>>> import numpy as np
>>> np.set_printoptions(precision=2, suppress=True, linewidth=160, legacy="1.25")
>>> X = np.array([[3, 4, 2, 1, 4, 5], [4, 1, 1, 2, 4, 5], [1, 3, 4, 2, 5, 5]])
>>> X[:, 5] = 2 * X[:, 0]
>>> print(X)
[[3 4 2 1 4 6]
 [4 1 1 2 4 8]
 [1 3 4 2 5 2]]
>>> print(round(np.linalg.norm(X) ** 2 / np.linalg.norm(X, 2) ** 2, 2))
1.14
>>> print(np.linalg.norm(X, axis=1))
[ 9.06 10.1   7.68]
>>> print(np.round(np.linalg.norm(X, "nuc"), 2))
21.61
>>> print(np.round(np.linalg.norm(X, 2), 2))
14.63
>>> print(round(float(np.linalg.norm(X, 1)), 2), round(np.linalg.norm(X, np.inf), 2))
16.0 20.0
>>> print(round(float(np.linalg.norm(X[2] - X[1])), 2))
7.68
>>> left, sv, vt = np.linalg.svd(X, full_matrices=False)
>>> print(np.abs(left[:, 0]).round(6).argmax())
1
>>> print(sv)
[14.63  5.02  1.97]
>>> print(round(np.sqrt((sv ** 2).sum()), 2), round(float(np.linalg.norm(X)), 2))
15.59 15.59
>>> print(sv / sv[0])
[1.   0.34 0.13]
>>> print(np.cumsum(sv ** 2) / np.sum(sv ** 2))
[0.88 0.98 1.  ]
>>> print((sv > 1e-8).sum())
3
>>> M2 = np.array([[1, -2], [-2, 2], [1, -2]])
>>> mat = np.kron(np.eye(3, dtype=int), M2)
>>> print(mat)
[[ 1 -2  0  0  0  0]
 [-2  2  0  0  0  0]
 [ 1 -2  0  0  0  0]
 [ 0  0  1 -2  0  0]
 [ 0  0 -2  2  0  0]
 [ 0  0  1 -2  0  0]
 [ 0  0  0  0  1 -2]
 [ 0  0  0  0 -2  2]
 [ 0  0  0  0  1 -2]]
>>> # row 2 repeats row 0
>>> M2 = np.c_[mat[:, :3] @ np.array([[-1, -3, 0], [1, -3, -4], [3, 0, -4]]), np.array([-1, 2, -1, 1, -1, 1, 2, -2, 2])]
>>> print(M2)
[[-3  3  8 -1]
 [ 4  0 -8  2]
 [-3  3  8 -1]
 [ 3  0 -4  1]
 [-6  0  8 -1]
 [ 3  0 -4  1]
 [ 0  0  0  2]
 [ 0  0  0 -2]
 [ 0  0  0  2]]
>>> print(np.linalg.matrix_rank(np.c_[mat, M2]))
6
>>> print(np.linalg.norm(np.linalg.qr(mat)[0].T @ M2, axis=0) ** 2 / ((M2 ** 2).sum(axis=0) + 1e-12))
[1. 1. 1. 1.]
>>> M2 = mat[0, 0] * mat[1:] - np.outer(mat[1:, 0], mat[0])
>>> print(M2)
[[ 0 -2  0  0  0  0]
 [ 0  0  0  0  0  0]
 [ 0  0  1 -2  0  0]
 [ 0  0 -2  2  0  0]
 [ 0  0  1 -2  0  0]
 [ 0  0  0  0  1 -2]
 [ 0  0  0  0 -2  2]
 [ 0  0  0  0  1 -2]]
>>> print(np.flatnonzero(~M2.round(6).any(axis=1)))
[1]
>>> E = np.load("m.npy")
>>> print(E)
[[ 1.62 -0.43 -0.04 -0.19  0.25 -0.05]
 [-0.43  0.99 -0.51 -0.55 -0.26  0.21]
 [-0.04 -0.51  1.58 -0.32 -0.46  0.23]
 [-0.19 -0.55 -0.32  1.69 -0.23  0.15]
 [ 0.25 -0.26 -0.46 -0.23  1.26  0.31]
 [-0.05  0.21  0.23  0.15  0.31  1.86]]
>>> rng = np.random.default_rng(292534)
>>> labels = rng.permutation(6)
>>> print(labels)
[2 0 4 3 5 1]
>>> M2 = E[labels][:, labels]
>>> print(M2)
[[ 1.58 -0.04 -0.46 -0.32  0.23 -0.51]
 [-0.04  1.62  0.25 -0.19 -0.05 -0.43]
 [-0.46  0.25  1.26 -0.23  0.31 -0.26]
 [-0.32 -0.19 -0.23  1.69  0.15 -0.55]
 [ 0.23 -0.05  0.31  0.15  1.86  0.21]
 [-0.51 -0.43 -0.26 -0.55  0.21  0.99]]
>>> print(np.allclose(M2, E))
False
>>> print(np.round(np.sort(np.abs(np.linalg.eigvals(M2))), 2) + 0)
[0. 1. 2. 2. 2. 2.]
>>> f, v = mat[0], mat[2]
>>> print(f @ v)
5
>>> print(f @ f)
5
>>> pr = (f @ v) / (f @ f) * f
>>> print(np.linalg.matrix_rank(np.outer(f, v)))
1
>>> print(round(float(np.linalg.norm(f + v) ** 2 + np.linalg.norm(f - v) ** 2), 2))
20.0
>>> print(pr)
[ 1. -2.  0.  0.  0.  0.]
>>> print((v - pr) @ f)
0.0
>>> evals, vecs = np.linalg.eigh(E)
>>> x0 = np.array([1, 1, 2, 1, 2, 3])
>>> print(np.round(x0 @ E @ x0, 2))
30.33
>>> print(np.round(np.abs(E).sum(axis=1).max(), 2), round(float(np.abs(evals).max()), 2))
3.15 2.0
>>> print(np.round(x0 @ E @ x0 / (x0 @ x0), 2), round(float(evals[0]), 2), round(evals[-1], 2))
1.52 0.0 2.0
>>> print(vecs * np.abs(evals) @ vecs.T)
[[ 1.62 -0.43 -0.04 -0.19  0.25 -0.05]
 [-0.43  0.99 -0.51 -0.55 -0.26  0.21]
 [-0.04 -0.51  1.58 -0.32 -0.46  0.23]
 [-0.19 -0.55 -0.32  1.69 -0.23  0.15]
 [ 0.25 -0.26 -0.46 -0.23  1.26  0.31]
 [-0.05  0.21  0.23  0.15  0.31  1.86]]
>>> print(np.linalg.eigvalsh(E[1:, 1:]))
[0.04 1.34 2.   2.   2.  ]
>>> evals, vecs = np.linalg.eigh(E)
>>> print(np.round(vecs.T @ vecs, 2) + 0)
[[1. 0. 0. 0. 0. 0.]
 [0. 1. 0. 0. 0. 0.]
 [0. 0. 1. 0. 0. 0.]
 [0. 0. 0. 1. 0. 0.]
 [0. 0. 0. 0. 1. 0.]
 [0. 0. 0. 0. 0. 1.]]
>>> print(vecs @ np.diag(evals) @ vecs.T)
[[ 1.62 -0.43 -0.04 -0.19  0.25 -0.05]
 [-0.43  0.99 -0.51 -0.55 -0.26  0.21]
 [-0.04 -0.51  1.58 -0.32 -0.46  0.23]
 [-0.19 -0.55 -0.32  1.69 -0.23  0.15]
 [ 0.25 -0.26 -0.46 -0.23  1.26  0.31]
 [-0.05  0.21  0.23  0.15  0.31  1.86]]
>>> print(evals.round(2) + 0)
[0. 1. 2. 2. 2. 2.]
>>> print((evals > 1e-8).sum(), (evals < -1e-8).sum())
5 0
>>> print(np.round(np.linalg.svd(E, compute_uv=False), 2) + 0)
[2. 2. 2. 2. 1. 0.]
>>> x0 = np.array([5, 0, 0, 4, 1, 1])
>>> target = mat @ x0
>>> print(target)
[  5 -10   5  -8   8  -8  -1   0  -1]
>>> print(np.round(np.linalg.lstsq(mat, target)[0], 2) + 0)
[5. 0. 0. 4. 1. 1.]
>>> print(np.round(np.linalg.pinv(mat) @ mat, 2) + 0)
[[1. 0. 0. 0. 0. 0.]
 [0. 1. 0. 0. 0. 0.]
 [0. 0. 1. 0. 0. 0.]
 [0. 0. 0. 1. 0. 0.]
 [0. 0. 0. 0. 1. 0.]
 [0. 0. 0. 0. 0. 1.]]
>>> target = target + 0.1 * rng.normal(size=9)
>>> print(target)
[  4.95 -10.1    4.85  -8.04   8.06  -7.86  -0.94   0.17  -0.97]
>>> coef, *_ = np.linalg.lstsq(mat, target)
>>> print(np.round(mat.T @ (target - mat @ coef), 2) + 0)
[0. 0. 0. 0. 0. 0.]
>>> print([round(float(np.linalg.norm(np.linalg.solve(mat.T @ mat + lam * np.eye(6), mat.T @ target))), 2) for lam in (0, 1, 10, 100)])
[6.61, 4.4, 2.78, 0.65]
>>> print(coef)
[ 5.19  0.14 -0.11  3.92  0.79  0.87]
>>> M2 = np.array([[2, 2], [2, 2], [0, 2]])
>>> arr = np.tile(M2, (2, 3))
>>> print(arr)
[[2 2 2 2 2 2]
 [2 2 2 2 2 2]
 [0 2 0 2 0 2]
 [2 2 2 2 2 2]
 [2 2 2 2 2 2]
 [0 2 0 2 0 2]]
>>> # columns 0 and 2 are equal
>>> labels = rng.permutation(6)
>>> print(labels)
[2 4 0 5 1 3]
>>> M2 = arr[labels][:, labels]
>>> print(np.trace(M2))
10
>>> print(np.allclose(M2, arr))
False
>>> print(M2)
[[0 0 0 2 2 2]
 [2 2 2 2 2 2]
 [2 2 2 2 2 2]
 [0 0 0 2 2 2]
 [2 2 2 2 2 2]
 [2 2 2 2 2 2]]
>>> print(np.linalg.lstsq(arr[:-1].T, arr[-1])[2])
2
>>> print(np.round(np.trace(np.linalg.pinv(arr) @ arr), 2))
2.0
>>> try:
...     np.linalg.inv(arr)
... except np.linalg.LinAlgError as e:
...     print(repr(e))
... 
LinAlgError('Singular matrix')
>>> print(np.allclose(arr[:-1].T @ np.linalg.lstsq(arr[:-1].T, arr[-1])[0], arr[-1]))
True
>>> print(np.argsort(-np.linalg.norm(arr, axis=0).round(6), kind="stable")[:3])
[1 3 5]
>>> print(np.linalg.cond(arr) > 100)
True
>>> print(round(float(np.linalg.norm(arr, 2) / np.linalg.norm(arr)), 2))
0.96
>>> print(np.linalg.matrix_rank(arr, rtol=0.1))
2
>>> print([round(float(x), 2) for x in np.linalg.svd(arr, compute_uv=False)[:3]])
[10.46, 3.24, 0.0]
>>> F = np.loadtxt("out3.csv", delimiter=",")
>>> print(F)
[[ 0.1   1.22 -2.06  0.15  0.48  1.03 -0.58 -0.65 -1.27  0.42]
 [ 2.   -0.9  -0.7   0.4  -0.2  -1.   -0.5  -0.4  -0.7   0.1 ]
 [ 0.8   1.5   0.1  -1.    0.1  -0.3  -1.5  -1.   -0.9   0.2 ]
 [ 1.4  -1.9   0.4  -1.6  -0.9  -1.6  -0.5   0.1   1.7  -0.4 ]
 [-0.5   0.7  -0.8  -0.2   0.8  -0.1  -0.8   0.3  -0.2   1.  ]
 [ 0.2   1.1  -1.7   0.3   0.1   1.1  -0.6  -0.7  -1.1   0.4 ]
 [-1.7  -2.1   1.   -0.1  -0.4  -0.8   0.    1.7  -0.4  -1.9 ]
 [-1.1  -0.4  -1.8  -0.2   1.   -0.8  -0.4  -0.1   1.2  -1.6 ]
 [ 1.2   0.1  -0.5   1.8  -0.1  -0.4   0.8  -0.7  -0.5   0.9 ]
 [ 0.7   0.1  -0.5  -0.2   0.4  -0.2  -1.5   0.    1.1   1.8 ]]
>>> M2 = np.array([[5, -3],
...     [5, -3],
...     [1, 5],
...     [4, -5],
...     [1, 1],
...     [-1, 5],
...     [-5, 0],
...     [-2, 0],
...     [2, -4],
...     [3, -3]])
>>> M2 @ F
Traceback (most recent call last):
  File "<python-input-92>", line 1, in <module>
    M2 @ F
    ~~~^~~
ValueError: matmul: Input operand 1 has a mismatch in its core dimension 0, with gufunc signature (n?,k),(k,m?)->(n?,m?) (size 10 is different from 2)
>>> print(np.einsum("ij,ij->i", F, F))
[ 9.61  7.41  8.1  14.97  3.84  7.67 15.77 10.46  7.3   7.69]
>>> print(np.linalg.matrix_rank(np.vstack([F, M2.T])))
10
>>> W0 = np.load("block18.npy")
>>> print(W0)
[[-1  2 -2  0 -2 -1]
 [ 2 -1  2 -2  0 -2]
 [-2  2 -1  2 -2  0]
 [ 0 -2  2 -1  2 -2]
 [-2  0 -2  2 -1  2]
 [-1 -2  0 -2  2 -1]]
>>> # equal to its transpose
>>> M2 = np.linalg.inv(W0)
>>> print(np.round(np.linalg.inv(M2), 2) + 0)
[[-1.  2. -2.  0. -2. -1.]
 [ 2. -1.  2. -2.  0. -2.]
 [-2.  2. -1.  2. -2.  0.]
 [ 0. -2.  2. -1.  2. -2.]
 [-2.  0. -2.  2. -1.  2.]
 [-1. -2.  0. -2.  2. -1.]]
>>> print(round(np.linalg.slogdet(W0)[0], 2))
-1.0
>>> print(M2)
[[ 0.46 -0.17 -0.75  0.42  0.17 -0.62]
 [-0.17 -0.33  0.33 -0.33 -0.67  0.17]
 [-0.75  0.33  0.83 -0.5  -0.33  0.42]
 [ 0.42 -0.33 -0.5   0.83  0.33 -0.75]
 [ 0.17 -0.67 -0.33  0.33 -0.33 -0.17]
 [-0.62  0.17  0.42 -0.75 -0.17  0.46]]
>>> print((np.abs(M2) > 1e-9).astype(int))
[[1 1 1 1 1 1]
 [1 1 1 1 1 1]
 [1 1 1 1 1 1]
 [1 1 1 1 1 1]
 [1 1 1 1 1 1]
 [1 1 1 1 1 1]]
>>> print(np.linalg.det(W0) * M2)
[[-33.  12.  54. -30. -12.  45.]
 [ 12.  24. -24.  24.  48. -12.]
 [ 54. -24. -60.  36.  24. -30.]
 [-30.  24.  36. -60. -24.  54.]
 [-12.  48.  24. -24.  24.  12.]
 [ 45. -12. -30.  54.  12. -33.]]
>>> x0 = np.array([-2, 1, 1, -1, 2, 0])
>>> a = np.maximum(M2 @ x0, 0)
>>> print(np.maximum(M2 @ (3 * x0), 0))
[0.   0.   7.5  0.   0.   6.75]
>>> q, vecs = np.linalg.qr(W0[:, :4])[0], np.linalg.qr(W0[:, 4:])[0]
>>> sv = np.linalg.svd(q.T @ vecs, compute_uv=False)
>>> print((sv > 0.9).sum())
1
>>> print(sv)
[0.99 0.87]
>>> M2 = W0 / np.sqrt((W0 ** 2).mean(axis=1, keepdims=True))
>>> print(np.linalg.matrix_rank(M2) == np.linalg.matrix_rank(W0))
True
>>> print(np.linalg.matrix_rank(W0 - W0.mean(axis=1, keepdims=True)))
5
>>> labels = rng.permutation(6)
>>> M2 = W0[:, labels] * rng.choice([-1, 1], 6)
>>> print(M2)
[[-1  0  2 -1  2  2]
 [ 2  2 -1 -2  0 -2]
 [-2 -2  2  0  2  1]
 [ 0  1 -2 -2 -2 -2]
 [-2 -2  0  2  1  2]
 [-1  2 -2 -1 -2  0]]
>>> left, _, vt = np.linalg.svd(W0.T @ M2)
>>> print(np.round(left @ vt, 2) + 0)
[[ 1.  0.  0.  0.  0.  0.]
 [ 0.  0.  1.  0.  0.  0.]
 [ 0.  0.  0.  0.  0. -1.]
 [ 0. -1.  0.  0.  0.  0.]
 [ 0.  0.  0.  0. -1.  0.]
 [ 0.  0.  0.  1.  0.  0.]]
>>> K = np.load("sample19.npy")
>>> print(K)
[[-2 -1  1]
 [ 1  1 -1]
 [ 0  2 -2]]
>>> print(round(np.linalg.det(K), 2))
0.0
>>> print(np.allclose(K, K.T))
False
>>> print(np.linalg.matrix_power(K, 3))
[[-3 -6  6]
 [ 0  3 -3]
 [-6  0  0]]
>>> left, sv, vt = np.linalg.svd(K)
>>> print(sv.round(2) + 0)
[3.74 1.73 0.  ]
>>> print(np.argmax(sv[:-1] / (sv[1:] + 1e-6)) + 1)
2
>>> M2 = left[:, :2] @ np.diag(sv[:2]) @ vt[:2]
>>> print(np.linalg.matrix_rank(K, rtol=0.05))
2
>>> print(np.linalg.matrix_rank(M2))
2
>>> print(round(np.linalg.norm(K - M2) / np.linalg.norm(K), 2))
0.0
>>> labels = rng.permutation(3)
>>> print(labels)
[1 0 2]
>>> M2 = K[labels][:, labels]
>>> print(round(np.linalg.det(M2), 2), round(np.linalg.det(K[labels]), 2))
0.0 0.0
